% python3 -q
>>> import numpy as np
>>> from numpy import linalg as LA
>>> np.set_printoptions(precision=3, suppress=True, linewidth=100)
>>> def rd(a):
...     return np.round(a, 3) + 0
... 
>>> E = np.load("dump.npy")
>>> print(E)
[[ 0 -3 -1 -2  0]
 [ 0  0  1  0  3]
 [ 0  0  0 -1 -3]
 [ 0  0  0  0  0]
 [ 0  0  0  0  0]]
>>> U, sig, Vt = LA.svd(E)
>>> evecs = Vt[:(sig > 1e-8).sum()]
>>> rng = np.random.default_rng(37)
>>> x = E[2] + 2 * E[3] + rng.integers(2) * np.eye(5)[1]
>>> print(x)
[ 0.  0.  0. -1. -3.]
>>> print(rd(LA.norm(x - evecs.T @ evecs @ x)))
0.0
>>> print(rd(evecs.T @ evecs))
[[ 0.     0.     0.     0.     0.   ]
 [ 0.     0.679  0.321  0.321 -0.107]
 [ 0.     0.321  0.679 -0.321  0.107]
 [ 0.     0.321 -0.321  0.679  0.107]
 [ 0.    -0.107  0.107  0.107  0.964]]
>>> print(rd(np.diag(evecs.T @ evecs)))
[0.    0.679 0.679 0.679 0.964]
>>> print(np.allclose(evecs.T @ evecs @ x, x))
True
>>> print(E - E[0])
[[ 0  0  0  0  0]
 [ 0  3  2  2  3]
 [ 0  3  1  1 -3]
 [ 0  3  1  2  0]
 [ 0  3  1  2  0]]
>>> print(np.diff(E, axis=0))
[[ 0  3  2  2  3]
 [ 0  0 -1 -1 -6]
 [ 0  0  0  1  3]
 [ 0  0  0  0  0]]
>>> print(np.abs(E).max())
3
>>> print(np.unravel_index(np.abs(E).argmax(), E.shape))
(np.int64(0), np.int64(1))
>>> print(E.shape)
(5, 5)
>>> print(LA.matrix_rank(E))
3
>>> print(rd(LA.svd(E, compute_uv=False)))
[4.448 3.641 0.98  0.    0.   ]
>>> print(E.mean(axis=0))
[ 0.  -0.6  0.  -0.6  0. ]
>>> print(rd(LA.norm(E)))
5.831
>>> P = np.triu(np.array([[7, 5, 6, -9, 0],
...     [7, -2, -5, -5, -8],
...     [-8, -6, -8, 8, 1],
...     [-7, -4, 3, 4, 2],
...     [2, -8, 5, -5, -3]]), 1) + np.eye(5)
>>> Y = P @ E @ LA.inv(P)
>>> print(P @ E - E @ P)
[[  0.   0. -10. -13. -22.]
 [  0.   0.   0.  -3.  14.]
 [  0.   0.   0.   0.   2.]
 [  0.   0.   0.   0.   0.]
 [  0.   0.   0.   0.   0.]]
>>> print(rd(LA.det(Y)))
0.0
>>> print(np.trace(Y), np.trace(E))
0.0 0
>>> print(np.poly(Y))
[1. 0. 0. 0. 0. 0.]
>>> print(LA.matrix_rank(Y))
3
>>> lab = rng.integers(0, 2, 6)
>>> W0 = (lab[:, None] == lab) * 2 + np.eye(6)
>>> print(W0)
[[3. 2. 2. 0. 0. 2.]
 [2. 3. 2. 0. 0. 2.]
 [2. 2. 3. 0. 0. 2.]
 [0. 0. 0. 3. 2. 0.]
 [0. 0. 0. 2. 3. 0.]
 [2. 2. 2. 0. 0. 3.]]
>>> q, evecs = LA.qr(W0[:, :3])[0], LA.qr(W0[:, 3:])[0]
>>> sig = LA.svd(q.T @ evecs, compute_uv=False)
>>> print(rd(LA.norm(q @ q.T - evecs @ evecs.T, 2)))
1.0
>>> print((sig > 0.9).sum())
1
>>> print(rd(sig))
[0.968 0.    0.   ]
>>> r0, g = W0[1], W0[2]
>>> print(r0 @ r0)
21.0
>>> print(r0 @ g)
20.0
>>> pr = (r0 @ g) / (r0 @ r0) * r0
>>> print(rd(LA.norm(r0 + g) ** 2 + LA.norm(r0 - g) ** 2))
84.0
>>> print(rd((g - pr) @ r0))
0.0
>>> print(rd(pr))
[1.905 2.857 1.905 0.    0.    1.905]
>>> Y = W0[0, 0] * W0[1:] - np.outer(W0[1:, 0], W0[0])
>>> print(Y)
[[0. 5. 2. 0. 0. 2.]
 [0. 2. 5. 0. 0. 2.]
 [0. 0. 0. 9. 6. 0.]
 [0. 0. 0. 6. 9. 0.]
 [0. 2. 2. 0. 0. 5.]]
>>> print(LA.matrix_rank(Y), LA.matrix_rank(W0))
5 6
>>> mat = np.loadtxt("arr.csv", delimiter=",")
>>> print(mat)
[[ 0.069 -0.098 -0.098 -0.031 -0.116 -0.034 -0.099]
 [-0.075 -1.978  0.867 -2.928 -1.107 -1.047 -0.022]
 [ 0.113  6.05  -2.988  8.957  3.059  3.129  0.017]
 [ 0.032  0.021  0.08  -0.026  0.126  0.022  0.095]
 [ 0.115 -4.     1.913 -5.972 -1.992 -2.009 -0.045]
 [ 0.035  4.001 -2.015  5.952  2.06   1.922 -0.077]]
>>> w1 = np.array([[4, 1, 0, 0, 1],
...     [5, 3, 4, 2, 8],
...     [3, 1, 8, 0, 2],
...     [8, 5, 5, 3, 6],
...     [1, 2, 8, 1, 2],
...     [5, 0, 2, 8, 7],
...     [5, 5, 2, 3, 1]])
>>> b = np.array([1, -5, -1, 1, 4])
>>> hid = np.maximum(mat @ w1 + b, 0)
>>> print(rd((hid > 0).mean(axis=0)))
[0.5   0.333 0.5   0.667 0.667]
>>> cent = np.array([[2, -3, -1], [2, 3, -1], [0, 0, 3], [-1, -3, -3], [-3, -1, 1]])
>>> print(rd(hid @ cent))
[[  -7.028   -2.412    2.256]
 [   0.       0.       0.   ]
 [-104.172 -488.416  -25.933]
 [ -11.714  -15.286    0.584]
 [   0.       0.       0.   ]
 [ -74.691 -323.86   -13.044]]
>>> mat @ mat
Traceback (most recent call last):
  File "<python-input-57>", line 1, in <module>
    mat @ mat
    ~~~~^~~~~
ValueError: matmul: Input operand 1 has a mismatch in its core dimension 0, with gufunc signature (n?,k),(k,m?)->(n?,m?) (size 6 is different from 7)
>>> C2 = mat.T @ mat
>>> print(np.allclose(C2, C2.T))
True
>>> print(LA.matrix_rank(C2))
6
>>> print(rd(LA.eigvalsh(C2)[::-1]))
[287.189   0.093   0.044   0.02    0.004   0.001   0.   ]
>>> Y = np.array([[-2, -1], [1, 0], [-2, -3], [-1, 2], [-3, 2], [0, 0], [-3, 1]])
>>> print(rd(np.einsum("ik,kj->ij", mat, Y)))
[[  0.636  -0.168]
 [  2.753 -10.618]
 [ -6.385  32.9  ]
 [ -0.84    0.023]
 [  4.027 -21.827]
 [ -3.94   21.957]]
>>> print(LA.matrix_rank(mat @ Y))
2
>>> print(rd(np.einsum("ij,ij->i", mat, mat)))
[  0.049  15.565 144.92    0.034  63.344  63.439]
>>> print(rd(np.einsum("ik,kj->ji", mat, Y)))
[[  0.636   2.753  -6.385  -0.84    4.027  -3.94 ]
 [ -0.168 -10.618  32.9     0.023 -21.827  21.957]]
>>> Y = mat / np.sqrt((mat ** 2).mean(axis=1, keepdims=True))
>>> print(rd(Y[1]))
[-0.05  -1.326  0.581 -1.964 -0.742 -0.702 -0.015]
>>> print(LA.matrix_rank(mat - mat.mean(axis=1, keepdims=True)))
6
>>> print(LA.matrix_rank(Y) == LA.matrix_rank(mat))
True
>>> x = np.array([-2, 1, -1, -2, 2, 2, -2])
>>> x @ mat
Traceback (most recent call last):
  File "<python-input-72>", line 1, in <module>
    x @ mat
    ~~^~~~~
ValueError: matmul: Input operand 1 has a mismatch in its core dimension 0, with gufunc signature (n?,k),(k,m?)->(n?,m?) (size 6 is different from 7)
>>> print(np.sign((mat @ x).round(6)))
[-1. -1.  1.  1. -1.  1.]
>>> print(rd(mat @ np.ones(7)))
[ -0.407  -6.29   18.337   0.35  -11.99   11.878]
>>> print(rd(mat @ x))
[-0.178 -1.103  3.24   0.035 -2.111  2.16 ]
>>> data = np.load("out8.npy")
>>> print(data)
[[ 2  2  0  2]
 [-2  0  1  0]
 [ 2  1  1  1]
 [-2 -2 -1 -2]
 [ 1  2 -2  0]
 [ 0 -2 -1  0]
 [-2  0  0 -1]
 [-2 -1 -2  2]
 [ 8  2 -3  2]]
>>> P = data @ LA.solve(data.T @ data, data.T)
>>> print(LA.matrix_rank(np.eye(9) - P))
5
>>> print(np.allclose(P @ P, P))
True
>>> Y = np.c_[data[:, :1] @ np.array([[-2]]), np.array([-4, -4, 1, 1, -3, 1, 5, -1, -5])]
>>> print(Y)
[[ -4  -4]
 [  4  -4]
 [ -4   1]
 [  4   1]
 [ -2  -3]
 [  0   1]
 [  4   5]
 [  4  -1]
 [-16  -5]]
>>> print(rd(LA.norm(Y - data @ LA.lstsq(data, Y)[0], axis=0)))
[0.    6.823]
>>> print(rd(LA.lstsq(data, Y[:, 0])[0]))
[-2.  0.  0.  0.]
>>> r0, g = Y[1], Y[2]
>>> print(r0 @ g)
-20
>>> print(r0 @ r0)
32
>>> pr = (r0 @ g) / (r0 @ r0) * r0
>>> print((g - pr) @ r0)
0.0
>>> print(g - pr)
[-1.5 -1.5]
>>> print(E @ E)
[[ 0  0 -3  1 -6]
 [ 0  0  0 -1 -3]
 [ 0  0  0  0  0]
 [ 0  0  0  0  0]
 [ 0  0  0  0  0]]
>>> print(LA.matrix_rank(E - E[0, 0] * np.eye(5)))
3
>>> print([int(LA.matrix_rank(LA.matrix_power(E, p))) for p in range(1, 6)])
[3, 2, 1, 0, 0]
>>> print(np.prod(np.diag(E)), rd(LA.det(E)))
0 0.0
>>> x = np.array([0, -1, 1, -3])
>>> rhs = data @ x
>>> print(rd(LA.solve(data.T @ data, data.T @ rhs)))
[ 0. -1.  1. -3.]
>>> try:
...     LA.solve(data, rhs)
... except LA.LinAlgError as e:
...     print(repr(e))
... 
LinAlgError('Last 2 dimensions of the array must be square')
>>> print(rd(LA.lstsq(data, rhs)[0]))
[ 0. -1.  1. -3.]
>>> rhs = rhs + 0.1 * rng.normal(size=9)
>>> print(rd(rhs))
[ -7.904   1.052  -3.256   6.846  -3.939   1.149   2.851  -6.903 -10.888]
>>> b, *_ = LA.lstsq(data, rhs)
>>> print(b.round())
[-0. -1.  1. -3.]
>>> cent = np.array([[0, 0, 2, -2, 2, 0, 0, -1, 0],
...     [0, -1, 1, 2, -1, 2, 0, -2, -2],
...     [1, 0, 2, 0, 2, 1, 0, 1, 2]])
>>> K = np.repeat(cent, 10 // 3, axis=0)
>>> K = K + 0.05 * rng.normal(size=K.shape)
>>> print(rd(K))
[[ 0.001 -0.067  1.968 -2.018  2.035  0.045 -0.049 -1.005 -0.002]
 [-0.009  0.047  1.986 -2.004  1.926  0.007 -0.047 -0.906  0.007]
 [ 0.009  0.005  1.941 -2.022  2.006  0.046  0.011 -1.066 -0.011]
 [-0.007 -1.084  1.027  2.038 -1.046  2.109  0.016 -2.029 -1.903]
 [-0.029 -0.993  0.909  1.945 -0.912  1.95  -0.042 -2.013 -2.041]
 [-0.063 -1.051  0.991  2.076 -0.962  2.113 -0.043 -1.991 -1.987]
 [ 1.025  0.036  1.914  0.074  1.999  0.975  0.013  0.971  1.937]
 [ 0.981 -0.097  1.944  0.036  2.024  0.942 -0.112  1.009  2.018]
 [ 0.997 -0.05   2.003 -0.018  2.009  1.028 -0.002  0.989  2.027]]
>>> def softmax(z):
...     e = np.exp(z - z.max(axis=-1, keepdims=True))
...     return e / e.sum(axis=-1, keepdims=True)
... 
>>> print(rd(softmax(10 * K[0])))
[0.    0.    0.339 0.    0.661 0.    0.    0.    0.   ]
>>> print(rd(softmax(K[0])))
[0.049 0.046 0.354 0.007 0.378 0.052 0.047 0.018 0.049]
>>> att = K @ K.T / np.sqrt(9)
>>> print(softmax(att).round(6).argmax(axis=1))
[0 0 0 5 5 5 8 8 8]
>>> lab = rng.permutation(4)
>>> Y = data[:, lab] * rng.choice([-1, 1], 4)
>>> print(Y)
[[ 0  2 -2  2]
 [-1 -2  0  0]
 [-1  2 -1  1]
 [ 1 -2  2 -2]
 [ 2  1  0  2]
 [ 1  0  0 -2]
 [ 0 -2  1  0]
 [ 2 -2 -2 -1]
 [ 3  8 -2  2]]
>>> U, _, Vt = LA.svd(data.T @ Y)
>>> print(rd(U @ Vt))
[[ 0.  1.  0.  0.]
 [ 0.  0.  0.  1.]
 [-1.  0.  0.  0.]
 [ 0.  0. -1.  0.]]
>>> arr = np.loadtxt("w.csv", delimiter=",")
>>> print(arr)
[[ 1. -1.  1. -1. -1.  1. -1.  1.]
 [ 1. -1. -1.  1.  1. -1. -1.  1.]
 [ 1.  1.  1.  1.  1.  1.  1.  1.]
 [ 1.  1. -1. -1. -1. -1.  1.  1.]
 [ 1. -1.  1. -1.  1. -1.  1. -1.]
 [ 1.  1.  1.  1. -1. -1. -1. -1.]]
>>> U, sig = LA.svd(arr)
Traceback (most recent call last):
  File "<python-input-120>", line 1, in <module>
    U, sig = LA.svd(arr)
    ^^^^^^
ValueError: too many values to unpack (expected 2)
>>> U, sig, Vt = LA.svd(arr, full_matrices=False)
>>> print(rd(np.sqrt((sig ** 2).sum())), rd(LA.norm(arr)))
6.928 6.928
>>> print(np.allclose(U * sig @ Vt, arr))
True
>>> print(rd(sig))
[2.828 2.828 2.828 2.828 2.828 2.828]
>>> ang = np.radians(72)
>>> Rm = np.eye(8)
>>> Rm[0, 0] = Rm[6, 6] = np.cos(ang)
>>> Rm[0, 6], Rm[6, 0] = -np.sin(ang), np.sin(ang)
>>> print(rd(Rm))
[[ 0.309  0.     0.     0.     0.     0.    -0.951  0.   ]
 [ 0.     1.     0.     0.     0.     0.     0.     0.   ]
 [ 0.     0.     1.     0.     0.     0.     0.     0.   ]
 [ 0.     0.     0.     1.     0.     0.     0.     0.   ]
 [ 0.     0.     0.     0.     1.     0.     0.     0.   ]
 [ 0.     0.     0.     0.     0.     1.     0.     0.   ]
 [ 0.951  0.     0.     0.     0.     0.     0.309  0.   ]
 [ 0.     0.     0.     0.     0.     0.     0.     1.   ]]
>>> Y = arr @ Rm.T
>>> print(np.allclose(LA.norm(arr, axis=1), LA.norm(Y, axis=1)))
True
>>> print(rd(np.abs(Y - arr).max(axis=0)))
[1.642 0.    0.    0.    0.    0.    1.642 0.   ]
>>> x = np.array([0, 0, 3, 0, -1, -1, 1, 0])
>>> print(LA.norm(arr @ x) <= LA.norm(arr, 2) * LA.norm(x) + 1e-9)
True
>>> print(arr @ np.ones(8))
[0. 0. 8. 0. 0. 0.]
>>> print(arr @ np.eye(8)[0])
[1. 1. 1. 1. 1. 1.]
>>> print(np.einsum("ij,j->i", arr, x))
[ 2. -4.  2.  0.  4.  4.]
>>> print(arr * x)
[[ 0. -0.  3. -0.  1. -1. -1.  0.]
 [ 0. -0. -3.  0. -1.  1. -1.  0.]
 [ 0.  0.  3.  0. -1. -1.  1.  0.]
 [ 0.  0. -3. -0.  1.  1.  1.  0.]
 [ 0. -0.  3. -0. -1.  1.  1. -0.]
 [ 0.  0.  3.  0.  1.  1. -1. -0.]]
>>> print(arr @ (2 * x))
[ 4. -8.  4.  0.  8.  8.]
>>> Y = arr[0, 0] * arr[1:] - np.outer(arr[1:, 0], arr[0])
>>> print(Y)
[[ 0.  0. -2.  2.  2. -2.  0.  0.]
 [ 0.  2.  0.  2.  2.  0.  2.  0.]
 [ 0.  2. -2.  0.  0. -2.  2.  0.]
 [ 0.  0.  0.  0.  2. -2.  2. -2.]
 [ 0.  2.  0.  2.  0. -2.  0. -2.]]
>>> print(LA.matrix_rank(Y), LA.matrix_rank(arr))
5 6
>>> print(np.flatnonzero(~Y.round(6).any(axis=1)))
[]
>>> print(arr[:, 0] / arr[0, 0])
[1. 1. 1. 1. 1. 1.]
>>> A = np.load("data.npy")
>>> print(A)
[[ 0.  0. -2.  0. -1.  0. -1. -2.]
 [ 0.  0.  0.  0.  0.  0.  0.  0.]
 [-2.  0.  0.  0.  0.  0.  0.  0.]
 [ 0.  0.  0.  0.  0.  0.  0.  0.]
 [-1.  0.  0.  0.  0.  0.  0.  0.]
 [ 0.  0.  0.  0.  0.  0.  0.  0.]
 [-1.  0.  0.  0.  0.  0.  0.  0.]
 [-2.  0.  0.  0.  0.  0.  0.  0.]]
>>> # 4 blocks once reordered
>>> print([round(float(LA.det(A[:i, :i])), 2) + 0 for i in range(1, 9)])
[0.0, 0.0, 0.0, 0.0, 0.0, 0.0, 0.0, 0.0]
>>> try:
...     LA.cholesky(A)
... except LA.LinAlgError as e:
...     print(e)
... 
Matrix is not positive definite
>>> print(np.all(LA.eigvalsh(A) > 0))
False
>>> print(rd(LA.eigvalsh(A).min()))
-3.162
